$ python3 -q
>>> import numpy as np
>>> from numpy import linalg as LA
>>> np.set_printoptions(precision=2, suppress=True, linewidth=120, sign=" ")
>>> rd = lambda a: np.round(a, 2) + 0
>>> W0 = np.loadtxt("sample0.csv", delimiter=",")
>>> print(W0)
[[-0.2  -0.2  -1.1  -1.1   1.2   1.7  -0.8  -0.7   0.7 ]
 [ 0.6   0.6   0.6  -1.2  -0.4  -0.9   2.39 -0.1  -0.9 ]
 [ 0.5   0.9   2.    0.9   1.2  -0.5   3.62  0.6  -1.8 ]
 [-0.6  -0.7   1.5  -0.2  -0.1   1.   -2.84 -1.4   0.5 ]
 [ 0.2   0.7   0.7   0.    2.4   0.2   2.77 -0.4   1.7 ]
 [-0.4  -0.9   0.4   0.6  -0.1   1.   -3.61  0.4   2.2 ]
 [-1.2   0.2   1.    0.   -0.7  -2.    0.81  1.6  -1.5 ]
 [ 1.1   0.5  -0.3   1.7  -0.9   1.6   2.01  0.2  -1.  ]
 [ 0.1   1.   -0.5  -0.3  -2.8   0.2   3.98  0.3   0.5 ]
 [-0.5   0.1   0.   -1.    0.8   0.4   0.42  0.1   0.5 ]
 [ 1.2   0.5   0.2   0.   -0.3   0.    1.99  0.3   0.1 ]
 [-0.5   0.6   0.4  -1.    1.    0.4   2.41  0.3   0.3 ]
 [ 0.2   1.   -1.6   0.8   1.3   0.8   4.02  0.    0.7 ]
 [-0.5   0.4   1.7  -0.5   1.2   2.1   1.63  1.4   0.4 ]
 [-0.8  -0.6   0.1   0.2   0.4  -0.3  -2.38  0.3  -0.8 ]
 [ 0.   -1.1  -0.5  -0.5   0.8   1.2  -4.39  0.6   1.5 ]
 [ 1.5  -0.1   0.4  -0.5   2.1  -0.3  -0.39 -1.7   0.8 ]
 [ 0.    0.3   0.2  -0.3   0.3   1.8   1.22  1.1  -0.4 ]
 [-0.7   0.2   1.4   0.    0.1  -0.7   0.81 -1.4   1.3 ]
 [-0.3  -0.3  -0.6  -1.3   1.6  -1.5  -1.18  0.3   0.9 ]
 [ 1.4  -1.2  -0.5   1.3  -0.1  -0.5  -4.81  1.    0.3 ]
 [-0.8   2.7   0.2  -1.3  -1.1  -0.7  10.84  1.   -0.9 ]
 [ 0.4   0.2   2.2   1.    0.1   0.    0.81  0.5   1.9 ]
 [ 0.7  -0.8   1.8   1.9   0.7   1.2  -3.18 -0.1  -0.7 ]
 [ 0.6  -2.    0.2   0.7  -0.1   0.5  -8.01 -1.8  -0.1 ]
 [ 1.4  -1.    0.6  -0.1   0.4  -0.2  -3.99  0.7   0.1 ]
 [ 0.2  -2.2   2.3   0.1   1.    0.3  -8.81 -0.9   0.5 ]
 [-1.5  -0.5   2.   -1.9   0.2   1.5  -2.    0.3  -0.7 ]]
>>> # column 6 is much longer than the rest
>>> f = np.array([-4, -1])
>>> rd(np.cross(W0[19, :3], W0[23, :3]))
array([-1.02,  0.12,  0.45])
>>> rd(np.polyval(f, W0[19]))
array([ 0.2 ,  0.2 ,  1.4 ,  4.2 , -7.4 ,  5.  ,  3.72, -2.2 , -4.6 ])
>>> rd(np.convolve(W0[19], f))
array([ 1.2 ,  1.5 ,  2.7 ,  5.8 , -5.1 ,  4.4 ,  6.22, -0.02, -3.9 , -0.9 ])
>>> Xc = W0 - W0.mean(axis=0)
>>> vecs = LA.svd(Xc)[2][:8]
>>> A2 = Xc - Xc @ vecs.T @ vecs
>>> rd(np.cov(Xc @ vecs.T, rowvar=False))
array([[ 17.56,   0.  ,   0.  ,   0.  ,   0.  ,   0.  ,   0.  ,   0.  ],
       [  0.  ,   1.47,   0.  ,   0.  ,   0.  ,   0.  ,   0.  ,   0.  ],
       [  0.  ,   0.  ,   1.17,   0.  ,   0.  ,   0.  ,   0.  ,   0.  ],
       [  0.  ,   0.  ,   0.  ,   1.01,   0.  ,   0.  ,   0.  ,   0.  ],
       [  0.  ,   0.  ,   0.  ,   0.  ,   0.98,   0.  ,   0.  ,   0.  ],
       [  0.  ,   0.  ,   0.  ,   0.  ,   0.  ,   0.7 ,   0.  ,   0.  ],
       [  0.  ,   0.  ,   0.  ,   0.  ,   0.  ,   0.  ,   0.58,   0.  ],
       [  0.  ,   0.  ,   0.  ,   0.  ,   0.  ,   0.  ,   0.  ,   0.28]])
>>> X = np.loadtxt("a.csv", delimiter=",")
>>> rd(X)
array([[ 0.14, -0.61, -0.33,  0.26, -0.23, -1.59,  0.18,  0.18,  0.18, -0.85, -0.19],
       [ 0.47,  0.76,  0.78,  0.74, -0.56, -0.6 ,  0.19, -0.98, -0.36,  0.48,  0.03],
       [ 0.34,  0.62,  0.61, -1.09, -0.04, -0.49,  0.71,  1.01, -0.32,  0.23,  0.12],
       [-0.95, -0.12,  0.85, -0.32, -0.83,  0.39,  0.23, -0.22, -0.08, -0.83, -0.79],
       [-0.75,  0.87, -0.69,  0.22,  0.92, -0.16,  0.84, -0.29, -0.43, -0.19, -0.54],
       [ 0.41,  0.07,  0.78, -0.53,  1.2 , -0.14, -0.66, -0.62, -0.06, -0.81,  0.06],
       [ 0.14, -1.18,  0.27, -0.35,  0.4 ,  0.05,  1.15, -0.7 ,  0.17,  0.61, -0.08],
       [ 0.41, -0.42,  0.04,  0.55, -0.03,  0.52,  0.46,  0.27, -1.37, -0.72,  0.63],
       [ 0.95,  0.04,  0.31,  0.73,  0.3 ,  0.44,  0.24,  0.63,  0.44, -0.12, -1.23],
       [-0.61, -0.56,  0.44,  0.27,  0.42, -0.46, -0.72,  0.46, -0.93,  0.84, -0.6 ],
       [ 0.75, -0.04, -0.86, -0.86, -0.48,  0.06, -0.34, -0.54, -0.76,  0.07, -0.87]])
>>> x = np.array([-5, -4, -1, 3, 3, 9, 2, 5, -6, 7, -6])
>>> h1 = np.maximum(X @ x, 0)
>>> rd(np.tanh(X @ x))
array([-1.  , -1.  , -1.  ,  1.  ,  1.  , -1.  ,  1.  ,  1.  ,  1.  ,  1.  ,  0.61])
>>> print(rd(np.maximum(X @ x, 0) - np.maximum(-X @ x, 0)))
[-16.72 -10.28  -3.28   3.22   7.58 -12.43   6.85   7.56   9.43  18.76   0.71]
>>> print(rd(h1))
[  0.     0.     0.     3.22   7.58   0.     6.85   7.56   9.43  18.76   0.71]
>>> rng = np.random.default_rng(162083)
>>> idx = rng.permutation(11)
>>> print(idx)
[  5   6  10   2   7   3   1   8   9   4   0]
>>> A2 = X[idx][:, idx]
>>> print(rd(np.trace(A2)))
3.81
>>> rd(LA.det(A2)), rd(LA.det(X[idx]))
(np.float64(-2048.0), np.float64(-2048.0))
>>> np.allclose(A2, X)
False
>>> rd(np.diag(A2))
array([-0.14,  1.15, -0.87,  0.61,  0.27, -0.32,  0.76,  0.44,  0.84,  0.92,  0.14])
>>> x = np.array([2, 2, 0, 0, 1, 0, 1, 1, 1, 0, 0])
>>> target = X @ x
>>> rd(target)
array([-0.63,  0.75,  3.28, -3.05,  1.28,  0.82, -1.07, -0.7 ,  3.58, -3.12, -0.71])
>>> print(rd(LA.solve(X.T, X[1])))
[ 0.  1.  0.  0.  0.  0.  0.  0.  0.  0.  0.]
>>> rd(LA.solve(X, 4 * target))
array([ 8.,  8.,  0.,  0.,  4.,  0.,  4.,  4.,  4.,  0.,  0.])
>>> print(rd(LA.solve(X, target)))
[ 2.  2.  0.  0.  1.  0.  1.  1.  1.  0.  0.]
>>> print(rd(LA.solve(X, X[:, 4])))
[ 0.  0.  0.  0.  1.  0.  0.  0.  0.  0.  0.]
>>> A = rng.normal(size=(32, 4)) + 3 * np.array([-7, 9, -5, -5])
>>> print(rd(A))
[[-20.85  27.66 -14.4  -14.61]
 [-22.54  24.7  -13.77 -15.89]
 [-20.72  26.63 -15.79 -17.73]
 [-21.41  26.65 -13.59 -16.27]
 [-22.73  26.29 -16.03 -15.97]
 [-22.05  26.81 -14.59 -12.95]
 [-21.55  27.01 -15.49 -15.33]
 [-20.57  26.86 -13.68 -16.21]
 [-19.79  26.35 -13.47 -14.28]
 [-20.75  25.87 -15.   -16.72]
 [-21.14  28.2  -14.55 -17.49]
 [-19.3   26.95 -14.22 -15.95]
 [-21.53  28.35 -12.68 -15.66]
 [-21.22  26.55 -14.4  -14.66]
 [-22.08  27.12 -13.04 -15.53]
 [-21.69  26.96 -15.59 -15.56]
 [-22.39  26.13 -16.83 -14.83]
 [-19.85  27.37 -14.5  -14.59]
 [-20.43  27.21 -14.41 -15.29]
 [-21.87  25.71 -15.16 -14.85]
 [-21.77  27.5  -15.18 -15.63]
 [-21.32  24.57 -14.83 -13.87]
 [-22.22  26.14 -15.49 -14.51]
 [-19.75  26.44 -15.5  -13.58]
 [-20.63  27.81 -16.49 -16.06]
 [-20.27  26.11 -13.93 -15.92]
 [-21.76  27.44 -15.03 -15.59]
 [-22.01  26.6  -14.26 -14.52]
 [-20.07  25.89 -15.46 -15.31]
 [-20.24  27.92 -15.94 -16.33]
 [-21.24  25.26 -15.6  -14.62]
 [-20.47  25.85 -14.54 -14.78]]
>>> rd(A.ravel(order="F"))
array([-20.85, -22.54, -20.72, -21.41, -22.73, -22.05, -21.55, -20.57, -19.79, -20.75, -21.14, -19.3 , -21.53, -21.22,
       -22.08, -21.69, -22.39, -19.85, -20.43, -21.87, -21.77, -21.32, -22.22, -19.75, -20.63, -20.27, -21.76, -22.01,
       -20.07, -20.24, -21.24, -20.47,  27.66,  24.7 ,  26.63,  26.65,  26.29,  26.81,  27.01,  26.86,  26.35,  25.87,
        28.2 ,  26.95,  28.35,  26.55,  27.12,  26.96,  26.13,  27.37,  27.21,  25.71,  27.5 ,  24.57,  26.14,  26.44,
        27.81,  26.11,  27.44,  26.6 ,  25.89,  27.92,  25.26,  25.85, -14.4 , -13.77, -15.79, -13.59, -16.03, -14.59,
       -15.49, -13.68, -13.47, -15.  , -14.55, -14.22, -12.68, -14.4 , -13.04, -15.59, -16.83, -14.5 , -14.41, -15.16,
       -15.18, -14.83, -15.49, -15.5 , -16.49, -13.93, -15.03, -14.26, -15.46, -15.94, -15.6 , -14.54, -14.61, -15.89,
       -17.73, -16.27, -15.97, -12.95, -15.33, -16.21, -14.28, -16.72, -17.49, -15.95, -15.66, -14.66, -15.53, -15.56,
       -14.83, -14.59, -15.29, -14.85, -15.63, -13.87, -14.51, -13.58, -16.06, -15.92, -15.59, -14.52, -15.31, -16.33,
       -14.62, -14.78])
>>> rd(A.reshape(-1, 2))
array([[-20.85,  27.66],
       [-14.4 , -14.61],
       [-22.54,  24.7 ],
       [-13.77, -15.89],
       [-20.72,  26.63],
       [-15.79, -17.73],
       [-21.41,  26.65],
       [-13.59, -16.27],
       [-22.73,  26.29],
       [-16.03, -15.97],
       [-22.05,  26.81],
       [-14.59, -12.95],
       [-21.55,  27.01],
       [-15.49, -15.33],
       [-20.57,  26.86],
       [-13.68, -16.21],
       [-19.79,  26.35],
       [-13.47, -14.28],
       [-20.75,  25.87],
       [-15.  , -16.72],
       [-21.14,  28.2 ],
       [-14.55, -17.49],
       [-19.3 ,  26.95],
       [-14.22, -15.95],
       [-21.53,  28.35],
       [-12.68, -15.66],
       [-21.22,  26.55],
       [-14.4 , -14.66],
       [-22.08,  27.12],
       [-13.04, -15.53],
       [-21.69,  26.96],
       [-15.59, -15.56],
       [-22.39,  26.13],
       [-16.83, -14.83],
       [-19.85,  27.37],
       [-14.5 , -14.59],
       [-20.43,  27.21],
       [-14.41, -15.29],
       [-21.87,  25.71],
       [-15.16, -14.85],
       [-21.77,  27.5 ],
       [-15.18, -15.63],
       [-21.32,  24.57],
       [-14.83, -13.87],
       [-22.22,  26.14],
       [-15.49, -14.51],
       [-19.75,  26.44],
       [-15.5 , -13.58],
       [-20.63,  27.81],
       [-16.49, -16.06],
       [-20.27,  26.11],
       [-13.93, -15.92],
       [-21.76,  27.44],
       [-15.03, -15.59],
       [-22.01,  26.6 ],
       [-14.26, -14.52],
       [-20.07,  25.89],
       [-15.46, -15.31],
       [-20.24,  27.92],
       [-15.94, -16.33],
       [-21.24,  25.26],
       [-15.6 , -14.62],
       [-20.47,  25.85],
       [-14.54, -14.78]])
>>> blk = A.reshape(32, 2, -1)
>>> np.einsum("ihd,jhd->hij", blk, blk).shape
(2, 32, 32)
>>> rd(np.swapaxes(blk, 1, 2)[14])
array([[-22.08, -13.04],
       [ 27.12, -15.53]])
>>> print(rd(blk.transpose(1, 0, 2)))
[[[-20.85  27.66]
  [-22.54  24.7 ]
  [-20.72  26.63]
  [-21.41  26.65]
  [-22.73  26.29]
  [-22.05  26.81]
  [-21.55  27.01]
  [-20.57  26.86]
  [-19.79  26.35]
  [-20.75  25.87]
  [-21.14  28.2 ]
  [-19.3   26.95]
  [-21.53  28.35]
  [-21.22  26.55]
  [-22.08  27.12]
  [-21.69  26.96]
  [-22.39  26.13]
  [-19.85  27.37]
  [-20.43  27.21]
  [-21.87  25.71]
  [-21.77  27.5 ]
  [-21.32  24.57]
  [-22.22  26.14]
  [-19.75  26.44]
  [-20.63  27.81]
  [-20.27  26.11]
  [-21.76  27.44]
  [-22.01  26.6 ]
  [-20.07  25.89]
  [-20.24  27.92]
  [-21.24  25.26]
  [-20.47  25.85]]

 [[-14.4  -14.61]
  [-13.77 -15.89]
  [-15.79 -17.73]
  [-13.59 -16.27]
  [-16.03 -15.97]
  [-14.59 -12.95]
  [-15.49 -15.33]
  [-13.68 -16.21]
  [-13.47 -14.28]
  [-15.   -16.72]
  [-14.55 -17.49]
  [-14.22 -15.95]
  [-12.68 -15.66]
  [-14.4  -14.66]
  [-13.04 -15.53]
  [-15.59 -15.56]
  [-16.83 -14.83]
  [-14.5  -14.59]
  [-14.41 -15.29]
  [-15.16 -14.85]
  [-15.18 -15.63]
  [-14.83 -13.87]
  [-15.49 -14.51]
  [-15.5  -13.58]
  [-16.49 -16.06]
  [-13.93 -15.92]
  [-15.03 -15.59]
  [-14.26 -14.52]
  [-15.46 -15.31]
  [-15.94 -16.33]
  [-15.6  -14.62]
  [-14.54 -14.78]]]
